In [1]: import numpy as np

In [2]: from numpy import linalg as LA

In [3]: np.set_printoptions(suppress=True, linewidth=120)

In [4]: def rnd(a):
   ...:     return np.round(a, 3) + 0
   ...: 

In [5]: data = np.loadtxt("dump.csv", delimiter=",")

In [6]: data
Out[6]: 
array([[1.   , 0.9  , 0.81 , 0.729],
       [0.9  , 1.   , 0.9  , 0.81 ],
       [0.81 , 0.9  , 1.   , 0.9  ],
       [0.729, 0.81 , 0.9  , 1.   ]])

In [7]: # symmetric

In [8]: O, Rm = LA.qr(data)

In [9]: np.trace(O @ O.T)
Out[9]: np.float64(4.0)

In [10]: print(rnd(abs(Rm[0, 0])), rnd(LA.norm(data[:, 0])))
1.731 1.731

In [11]: rnd(np.abs(np.diag(Rm)))
Out[11]: array([1.731, 0.172, 0.163, 0.141])

In [12]: rng = np.random.default_rng(914)

In [13]: lab = rng.permutation(4)

In [14]: lab
Out[14]: array([0, 3, 1, 2])

In [15]: A2 = data[lab][:, lab]

In [16]: rnd(LA.det(A2)), rnd(LA.det(data[lab]))
Out[16]: (np.float64(0.007), np.float64(0.007))

In [17]: np.diag(A2)
Out[17]: array([1., 1., 1., 1.])

In [18]: rnd(np.sort(np.abs(LA.eigvals(A2))))
Out[18]: array([0.061, 0.102, 0.31 , 3.527])

In [19]: np.allclose(data @ data.T, data.T @ data)
Out[19]: True

In [20]: data.inv()
Traceback (most recent call last):
  Cell In[20], line 1
    data.inv()
AttributeError: 'numpy.ndarray' object has no attribute 'inv'


In [21]: rnd(data @ data)
Out[21]: 
array([[2.998, 3.119, 3.086, 2.916],
       [3.119, 3.276, 3.258, 3.086],
       [3.086, 3.258, 3.276, 3.119],
       [2.916, 3.086, 3.119, 2.998]])

In [22]: np.allclose(data, data.T)
Out[22]: True

In [23]: evals, evecs = LA.eigh(data)

In [24]: print(rnd(evals.sum()), np.trace(data))
4.0 4.0

In [25]: rnd(evecs.T @ data @ evecs)
Out[25]: 
array([[0.061, 0.   , 0.   , 0.   ],
       [0.   , 0.102, 0.   , 0.   ],
       [0.   , 0.   , 0.31 , 0.   ],
       [0.   , 0.   , 0.   , 3.527]])

In [26]: print(rnd(LA.eigvalsh(data @ data)))
[ 0.004  0.01   0.096 12.437]

In [27]: rnd(LA.svd(data, compute_uv=False))
Out[27]: array([3.527, 0.31 , 0.102, 0.061])

In [28]: np.unique(evals.round(6) + 0, return_counts=True)[1]
Out[28]: array([1, 1, 1, 1])

In [29]: rnd(evecs.T @ evecs)
Out[29]: 
array([[1., 0., 0., 0.],
       [0., 1., 0., 0.],
       [0., 0., 1., 0.],
       [0., 0., 0., 1.]])

In [30]: np.abs(evecs[:, -1]).round(6).argmax()
Out[30]: np.int64(1)

In [31]: U, sigma, vt = LA.svd(data)

In [32]: np.argmax(sigma[:-1] / (sigma[1:] + 1e-6)) + 1
Out[32]: np.int64(1)

In [33]: A2 = U[:, :1] @ np.diag(sigma[:1]) @ vt[:1]

In [34]: rnd(LA.norm(data - A2) / LA.norm(data))
Out[34]: np.float64(0.094)

In [35]: print(LA.matrix_rank(data, rtol=0.05))
2

In [36]: X = np.array([[5.0, 0.0, 0.0], [0.0, 5.0, 4.0], [0.0, 4.0, 5.0]])

In [37]: X
Out[37]: 
array([[5., 0., 0.],
       [0., 5., 4.],
       [0., 4., 5.]])

In [38]: A2 = np.array([[-6, -2, -1], [-5, -4, 4]])

In [39]: Z = np.kron(A2, X)

In [40]: Z.shape
Out[40]: (6, 9)

In [41]: Z
Out[41]: 
array([[-30.,  -0.,  -0., -10.,  -0.,  -0.,  -5.,  -0.,  -0.],
       [ -0., -30., -24.,  -0., -10.,  -8.,  -0.,  -5.,  -4.],
       [ -0., -24., -30.,  -0.,  -8., -10.,  -0.,  -4.,  -5.],
       [-25.,  -0.,  -0., -20.,  -0.,  -0.,  20.,   0.,   0.],
       [ -0., -25., -20.,  -0., -20., -16.,   0.,  20.,  16.],
       [ -0., -20., -25.,  -0., -16., -20.,   0.,  16.,  20.]])

In [42]: LA.matrix_rank(Z)
Out[42]: np.int64(6)

In [43]: low = LA.cholesky(X)

In [44]: LA.eigvalsh(X).min() > 0
Out[44]: np.True_

In [45]: rnd(low @ low.T)
Out[45]: 
array([[5., 0., 0.],
       [0., 5., 4.],
       [0., 4., 5.]])

In [46]: x = np.ones(3)

In [47]: for _ in range(7):
    ...:     x = X @ x
    ...:     x /= LA.norm(x)
    ...:     print(round(x @ X @ x, 3))
    ...: 
8.465
8.818
8.942
8.982
8.994
8.998
8.999

In [48]: rnd(LA.eigvalsh(X)[-1])
Out[48]: np.float64(9.0)

In [49]: rnd(x)
Out[49]: array([0.012, 0.707, 0.707])

In [50]: print(np.allclose(X, X.T))
True

In [51]: np.trace(X)
Out[51]: np.float64(15.0)

In [52]: X @ X
Out[52]: 
array([[25.,  0.,  0.],
       [ 0., 41., 40.],
       [ 0., 40., 41.]])

In [53]: print((X + X.T) / 2)
[[5. 0. 0.]
 [0. 5. 4.]
 [0. 4. 5.]]

In [54]: rnd(np.abs(LA.eigvals(X)).max())
Out[54]: np.float64(9.0)

In [55]: rnd(np.sort(np.abs(LA.eigvals(X))))
Out[55]: array([1., 5., 9.])

In [56]: A2 = X / np.sqrt((X ** 2).mean(axis=1, keepdims=True))

In [57]: LA.matrix_rank(A2) == LA.matrix_rank(X)
Out[57]: np.True_

In [58]: rnd(A2[0])
Out[58]: array([1.732, 0.   , 0.   ])

In [59]: A = np.load("run19.npy")

In [60]: A
Out[60]: 
array([[  9, -18, -18,  18],
       [ -6,  12,  12, -12],
       [ -8,  16,  16, -16],
       [  2,  -4,  -4,   4],
       [  7, -14, -14,  14]])

In [61]: # rows and columns are dependent

In [62]: r = LA.matrix_rank(A)

In [63]: r
Out[63]: np.int64(1)

In [64]: null = LA.svd(A)[2][r:].T

In [65]: rnd(null @ null.T)
Out[65]: 
array([[ 0.923,  0.154,  0.154, -0.154],
       [ 0.154,  0.692, -0.308,  0.308],
       [ 0.154, -0.308,  0.692,  0.308],
       [-0.154,  0.308,  0.308,  0.692]])

In [66]: rnd(A @ null)
Out[66]: 
array([[0., 0., 0.],
       [0., 0., 0.],
       [0., 0., 0.],
       [0., 0., 0.],
       [0., 0., 0.]])

In [67]: null.shape
Out[67]: (4, 3)

In [68]: np.allclose(A @ null, 0)
Out[68]: True

In [69]: [int(LA.matrix_rank(A[:i])) for i in range(1, len(A) + 1)]
Out[69]: [1, 1, 1, 1, 1]

In [70]: LA.matrix_rank(A)
Out[70]: np.int64(1)

In [71]: A.shape
Out[71]: (5, 4)

In [72]: np.abs(A).max()
Out[72]: np.int64(18)

In [73]: np.diff(A, axis=0)
Out[73]: 
array([[-15,  30,  30, -30],
       [ -2,   4,   4,  -4],
       [ 10, -20, -20,  20],
       [  5, -10, -10,  10]])

In [74]: A - A[0]
Out[74]: 
array([[  0,   0,   0,   0],
       [-15,  30,  30, -30],
       [-17,  34,  34, -34],
       [ -7,  14,  14, -14],
       [ -2,   4,   4,  -4]])

In [75]: A.sum(axis=0)
Out[75]: array([ 4, -8, -8,  8])

In [76]: np.unravel_index(np.abs(A).argmax(), A.shape)
Out[76]: (np.int64(0), np.int64(1))

In [77]: print(A.sum(axis=1))
[-9  6  8 -2 -7]

In [78]: U, sigma, vt = LA.svd(A)

In [79]: evecs = vt[:(sigma > 1e-8).sum()]

In [80]: x = A[4] + 3 * A[0] + rng.integers(2) * np.eye(4)[2]

In [81]: x
Out[81]: array([ 34., -68., -68.,  68.])

In [82]: rnd(LA.norm(x - evecs.T @ evecs @ x))
Out[82]: np.float64(0.0)

In [83]: np.allclose(evecs.T @ evecs @ x, x)
Out[83]: True

In [84]: np.allclose(A[:-1].T @ LA.lstsq(A[:-1].T, A[-1])[0], A[-1])
Out[84]: True

In [85]: print(np.unique(A.round(6), axis=0).shape)
(5, 4)

In [86]: rnd(A @ LA.pinv(A) @ A)
Out[86]: 
array([[  9., -18., -18.,  18.],
       [ -6.,  12.,  12., -12.],
       [ -8.,  16.,  16., -16.],
       [  2.,  -4.,  -4.,   4.],
       [  7., -14., -14.,  14.]])

In [87]: LA.lstsq(A[:-1].T, A[-1])[2]
Out[87]: np.int32(1)

In [88]: A2 = np.array([[1, 0], [2, 1]])

In [89]: Z = np.kron(A2, A)

In [90]: print(Z.shape)
(10, 8)

In [91]: print(rnd(LA.norm(Z, 2)), rnd(LA.norm(A2, 2) * LA.norm(A, 2)))
133.154 133.154

In [92]: Z
Out[92]: 
array([[  9, -18, -18,  18,   0,   0,   0,   0],
       [ -6,  12,  12, -12,   0,   0,   0,   0],
       [ -8,  16,  16, -16,   0,   0,   0,   0],
       [  2,  -4,  -4,   4,   0,   0,   0,   0],
       [  7, -14, -14,  14,   0,   0,   0,   0],
       [ 18, -36, -36,  36,   9, -18, -18,  18],
       [-12,  24,  24, -24,  -6,  12,  12, -12],
       [-16,  32,  32, -32,  -8,  16,  16, -16],
       [  4,  -8,  -8,   8,   2,  -4,  -4,   4],
       [ 14, -28, -28,  28,   7, -14, -14,  14]])

In [93]: LA.matrix_rank(Z)
Out[93]: np.int64(2)
